% python3 -q
>>> import numpy as np
>>> from numpy import linalg as LA
>>> np.set_printoptions(precision=3, suppress=True, linewidth=140)
>>> m1 = np.load("arr.npy")
>>> print(m1)
[[ -1.5   1.2  -2.2  -1.8  -1. ]
 [  0.   -1.4   0.7   0.8   1.3]
 [  0.   -1.1  -0.4  -1.2   1.2]
 [  0.1   0.4   0.3  -0.7   0.1]
 [ -0.2   0.8  -0.6  -0.2   1.1]
 [ 21.   -1.    0.  -11.  -10. ]
 [  1.9  -1.    0.3   3.1   0.2]
 [  1.4   0.5  -0.3  -0.3   1.4]
 [  0.6  -1.1   0.4   1.6   1.3]
 [ -2.2   0.    1.2  -0.1   0.4]
 [ -0.7  -1.    0.7  -1.5  -1. ]
 [  0.6   0.5  -0.5   1.1   0. ]
 [ -0.1   0.3  -1.6   0.2   1.1]
 [  0.6   0.4  -0.9  -1.5  -0.1]
 [  2.7  -0.7   1.1   0.7  -0.7]]
>>> G = np.cov(m1, rowvar=False)
>>> np.argwhere(np.triu(np.abs(np.corrcoef(m1.T)) > 0.8, 1))
array([[0, 3],
       [0, 4],
       [3, 4]])
>>> m1.std(axis=0)
array([5.314, 0.824, 0.925, 3.029, 2.713])
>>> print(np.median(m1, axis=0))
[ 0.1  0.   0.  -0.2  0.2]
>>> np.corrcoef(m1.T)
array([[ 1.   , -0.309,  0.08 , -0.835, -0.926],
       [-0.309,  1.   , -0.645,  0.062,  0.192],
       [ 0.08 , -0.645,  1.   ,  0.127, -0.028],
       [-0.835,  0.062,  0.127,  1.   ,  0.903],
       [-0.926,  0.192, -0.028,  0.903,  1.   ]])
>>> np.polyfit(m1[:, 4], m1[:, 1], 1)
array([ 0.058, -0.195])
>>> np.argsort(-m1.std(axis=0).round(6), kind="stable")
array([0, 3, 4, 2, 1])
>>> LA.eigvalsh(G)[::-1]
array([44.967,  2.866,  0.988,  0.547,  0.243])
>>> print(np.round(np.corrcoef(m1[:, 4], m1[:, 1])[0, 1], 3))
0.192
>>> cen = m1 - m1.mean(axis=0)
>>> Uu, sig, Vh = LA.svd(cen, full_matrices=False)
>>> print(np.abs(Vh[0]).argmax())
0
>>> np.round((sig ** 2).sum() ** 2 / (sig ** 4).sum(), 3)
np.float64(1.212)
>>> G = m1.T @ m1
>>> LA.svd(m1, compute_uv=False) ** 2
array([675.456,  40.659,  14.518,   9.634,   3.483])
>>> G
array([[ 462.58,  -25.46,    3.  , -219.  , -207.83],
       [ -25.46,   10.86,   -6.99,    4.61,    7.43],
       [   3.  ,   -6.99,   13.04,    6.65,   -0.5 ],
       [-219.  ,    4.61,    6.65,  145.36,  114.73],
       [-207.83,    7.43,   -0.5 ,  114.73,  111.91]])
>>> print(np.allclose(G, G.T))
True
>>> np.diag(G)
array([462.58,  10.86,  13.04, 145.36, 111.91])
>>> proj = m1 @ LA.solve(m1.T @ m1, m1.T)
>>> np.round(LA.eigvalsh(proj), 3) + 0
array([0., 0., 0., 0., 0., 0., 0., 0., 0., 0., 1., 1., 1., 1., 1.])
>>> np.round(proj @ m1[:, 2], 3) + 0
array([-2.2,  0.7, -0.4,  0.3, -0.6,  0. ,  0.3, -0.3,  0.4,  1.2,  0.7, -0.5, -1.6, -0.9,  1.1])
>>> LA.matrix_rank(np.eye(15) - proj)
np.int64(10)
>>> arr = np.array([[0, -2, 3, 3], [2, 0, -2, 0], [-3, 2, 0, 0], [-3, 0, 0, 0]])
>>> rng = np.random.default_rng(817803)
>>> z = rng.permutation(4)
>>> out = arr[:, z] * rng.choice([-1, 1], 4)
>>> out
array([[-3,  0,  3,  2],
       [ 2, -2,  0,  0],
       [ 0,  3,  0, -2],
       [ 0,  3,  0,  0]])
>>> Uu, _, Vh = LA.svd(arr.T @ out)
>>> np.round(LA.lstsq(arr, out)[0], 3) + 0
array([[ 0., -1.,  0.,  0.],
       [ 0.,  0.,  0., -1.],
       [-1.,  0.,  0.,  0.],
       [ 0.,  0.,  1.,  0.]])
>>> print(np.round(Uu @ Vh, 3) + 0)
[[ 0. -1.  0.  0.]
 [ 0.  0.  0. -1.]
 [-1.  0.  0.  0.]
 [ 0.  0.  1.  0.]]
>>> round(LA.det(out[::-1]), 3)
np.float64(36.0)
>>> print(round(LA.det(2 * out), 3), round(LA.det(out), 3))
576.0 36.0
>>> vec = np.array([-2, 0, 1, 0])
>>> y = arr @ vec
>>> c, lr = np.zeros(4), 1 / LA.norm(arr, 2) ** 2
>>> for i in range(6):
...     c -= lr * arr.T @ (arr @ c - y)
...     if i % 2 == 0: print(i, round(LA.norm(arr @ c - y), 3))
... 
0 0.564
2 0.499
4 0.441
>>> np.round(LA.cond(arr), 3)
np.float64(4.089)
>>> M = np.load("sample13.npy")
>>> print(M)
[[ -2  -2  -2  -2  -2  -2]
 [ -2  -4  -4  -4  -4  -4]
 [ -2  -4  -6  -6  -6  -6]
 [ -2  -4  -6  -8  -8  -8]
 [ -2  -4  -6  -8 -10 -10]
 [ -2  -4  -6  -8 -10 -12]]
>>> round(float(LA.eigvalsh(M).min()), 3)
-34.414
>>> Q, R = LA.qr(M)
>>> round(abs(R[0, 0]), 3), np.round(LA.norm(M[:, 0]), 3)
(np.float64(4.899), np.float64(4.899))
>>> np.abs(np.diag(R))
array([4.899, 1.826, 1.789, 1.732, 1.633, 1.414])
>>> print(np.allclose(R.T @ R, M.T @ M))
True
>>> print(np.round(Q.T @ Q, 3) + 0)
[[1. 0. 0. 0. 0. 0.]
 [0. 1. 0. 0. 0. 0.]
 [0. 0. 1. 0. 0. 0.]
 [0. 0. 0. 1. 0. 0.]
 [0. 0. 0. 0. 1. 0.]
 [0. 0. 0. 0. 0. 1.]]
>>> t = np.radians(74)
>>> R = np.eye(6)
>>> R[4, 4] = R[3, 3] = np.cos(t)
>>> R[4, 3], R[3, 4] = -np.sin(t), np.sin(t)
>>> R
array([[ 1.   ,  0.   ,  0.   ,  0.   ,  0.   ,  0.   ],
       [ 0.   ,  1.   ,  0.   ,  0.   ,  0.   ,  0.   ],
       [ 0.   ,  0.   ,  1.   ,  0.   ,  0.   ,  0.   ],
       [ 0.   ,  0.   ,  0.   ,  0.276,  0.961,  0.   ],
       [ 0.   ,  0.   ,  0.   , -0.961,  0.276,  0.   ],
       [ 0.   ,  0.   ,  0.   ,  0.   ,  0.   ,  1.   ]])
>>> out = M @ R.T
>>> np.abs(out - M).max(axis=0)
array([ 0.   ,  0.   ,  0.   ,  3.818, 14.934,  0.   ])
>>> evals, vecs = LA.eigh(M)
>>> vec = np.array([-1, 1, 2, 0, -2, -2])
>>> print(vec @ M @ vec)
-90
>>> LA.eigvalsh(M[1:, 1:])
array([-33.833,  -3.576,  -1.302,  -0.74 ,  -0.549])
>>> round(vec @ M @ vec / (vec @ vec), 3), np.round(evals[0], 3), np.round(evals[-1], 3)
(np.float64(-6.429), np.float64(-34.414), np.float64(-0.53))
>>> vec = np.array([0, 0, 0, 3, 0, 1])
>>> y = M @ vec
>>> y
array([ -8, -16, -24, -32, -34, -36])
>>> print(LA.solve(M, y + M[:, 5]))
[-0. -0. -0.  3. -0.  2.]
>>> LA.solve(M, 2 * y)
array([-0., -0., -0.,  6., -0.,  2.])
>>> LA.solve(M, y)
array([-0., -0., -0.,  3., -0.,  1.])
>>> out = np.array([[-1, -5, 5], [-2, 4, 3], [3, -2, 5]])
>>> X = out.T @ out
>>> X
array([[ 14,  -9,   4],
       [ -9,  45, -23],
       [  4, -23,  59]])
>>> print(np.trace(X))
118
>>> print(X @ X)
[[  293  -623   499]
 [ -623  2635 -2428]
 [  499 -2428  4026]]
>>> print((X + X.T) / 2)
[[ 14.  -9.   4.]
 [ -9.  45. -23.]
 [  4. -23.  59.]]
>>> out = LA.inv(X)
>>> round(LA.det(X) * LA.det(out), 3)
np.float64(1.0)
>>> np.allclose(out, X.T)
False
>>> (np.abs(out) > 1e-9).astype(int)
array([[1, 1, 1],
       [1, 1, 1],
       [1, 1, 1]])
>>> low = LA.cholesky(X)
>>> np.round(np.prod(np.diag(low)) ** 2, 3), round(float(LA.det(X)), 3)
(np.float64(25921.0), 25921.0)
>>> W0 = np.load("w.npy")
>>> print(W0)
[[16 12  0  4 20 12]
 [12  9  0  3 15  9]
 [ 0  0  0  0  0  0]
 [ 4  3  0  1  5  3]
 [20 15  0  5 25 15]
 [12  9  0  3 15  9]]
>>> evals, vecs = LA.eigh(W0)
>>> vec = np.array([-7, -7, -6, -3, 3, 5])
>>> (np.sign(vecs[:, -1].round(6)) == np.sign(vecs[0, -1].round(6))).astype(int)
array([1, 1, 0, 1, 1, 1])
>>> np.round(vecs * np.abs(evals) @ vecs.T, 3) + 0
array([[16., 12.,  0.,  4., 20., 12.],
       [12.,  9.,  0.,  3., 15.,  9.],
       [ 0.,  0.,  0.,  0.,  0.,  0.],
       [ 4.,  3.,  0.,  1.,  5.,  3.],
       [20., 15.,  0.,  5., 25., 15.],
       [12.,  9.,  0.,  3., 15.,  9.]])
>>> round(float(vec @ W0 @ vec / (vec @ vec)), 3), round(float(evals[0]), 3), evals[-1]
(2.734, -0.0, np.float64(60.0))
>>> print(np.abs(W0).sum(axis=1).max(), np.abs(evals).max())
80 60.0
